>>> import numpy as np
>>> import numpy.linalg as la
>>> np.set_printoptions(suppress=True, linewidth=100)
>>> rd = lambda a: np.round(a, 1) + 0
>>> K = np.load("out7.npy")
>>> print(K)
[[3 2 3 2 3 2]
 [1 3 1 3 1 3]
 [0 2 0 2 0 2]
 [3 2 3 2 3 2]
 [1 3 1 3 1 3]
 [0 2 0 2 0 2]]
>>> print(rd(K @ la.pinv(K) @ K))
[[3. 2. 3. 2. 3. 2.]
 [1. 3. 1. 3. 1. 3.]
 [0. 2. 0. 2. 0. 2.]
 [3. 2. 3. 2. 3. 2.]
 [1. 3. 1. 3. 1. 3.]
 [0. 2. 0. 2. 0. 2.]]
>>> print(np.abs(np.diag(la.qr(K)[1])) > 1e-9)
[ True  True False False False False]
>>> print(la.lstsq(K[:-1].T, K[-1])[2])
2
>>> print(np.allclose(K[:-1].T @ la.lstsq(K[:-1].T, K[-1])[0], K[-1]))
True
>>> arr = np.loadtxt("sample18.csv", delimiter=",")
>>> print(arr)
[[3. 2. 0. 2.]
 [0. 0. 0. 3.]
 [3. 2. 0. 2.]
 [1. 2. 1. 3.]]
>>> rng = np.random.default_rng(565)
>>> z = rng.permutation(4)
>>> print(z)
[0 3 1 2]
>>> other = arr[z][:, z]
>>> print(np.trace(other))
6.0
>>> print(np.diag(other))
[3. 3. 0. 0.]
>>> print(rd(np.sort(np.abs(la.eigvals(other)))))
[0. 1. 1. 6.]
>>> P = np.triu(np.array([[9, 6, -7, 6], [6, 0, -2, 5], [9, -9, -6, 8], [6, -1, -3, -1]]), 1) + np.eye(4)
>>> other = P @ arr @ la.inv(P)
>>> print(other)
[[ -12.   72.   66. -792.]
 [  -1.   12.   22. -216.]
 [  11.  -48.  -11.  288.]
 [   1.   -4.    0.   17.]]
>>> print(np.trace(other), np.trace(arr))
6.0 6.0
>>> print(rd(np.poly(other)))
[ 1. -6. -1.  6.  0.]
>>> E = np.load("layer12.npy")
>>> print(E)
[[ 1 -1  1]
 [ 1  0  0]
 [ 1  1  1]
 [ 1  2  4]]
>>> f, r1 = E[0], E[1]
>>> print(f @ r1)
1
>>> p = (f @ r1) / (f @ f) * f
>>> print(rd((r1 - p) @ f))
0.0
>>> print(rd(p))
[ 0.3 -0.3  0.3]
>>> print(np.outer(f, r1))
[[ 1  0  0]
 [-1  0  0]
 [ 1  0  0]]
>>> q, evecs = la.qr(E[:, :2])[0], la.qr(E[:, 2:])[0]
>>> sigma = la.svd(q.T @ evecs, compute_uv=False)
>>> print(rd(la.norm(q @ q.T - evecs @ evecs.T, 2)))
1.0
>>> print((sigma > 0.9).sum())
0
>>> print(rd(np.degrees(np.arccos(sigma.clip(0, 1)))))
[28.1]
>>> other = E / np.sqrt((E ** 2).mean(axis=1, keepdims=True))
>>> print(la.matrix_rank(E - E.mean(axis=1, keepdims=True)))
2
>>> other = E + rng.integers(-2, 3, (4, 1)) @ rng.integers(-2, 3, (1, 3))
>>> print(other)
[[ 1 -1  1]
 [ 2 -1 -1]
 [ 3 -1 -1]
 [ 0  3  5]]
>>> print(rd(la.svd(other - E, compute_uv=False)))
[4.2 0.  0. ]
>>> print(other - E)
[[ 0  0  0]
 [ 1 -1 -1]
 [ 2 -2 -2]
 [-1  1  1]]
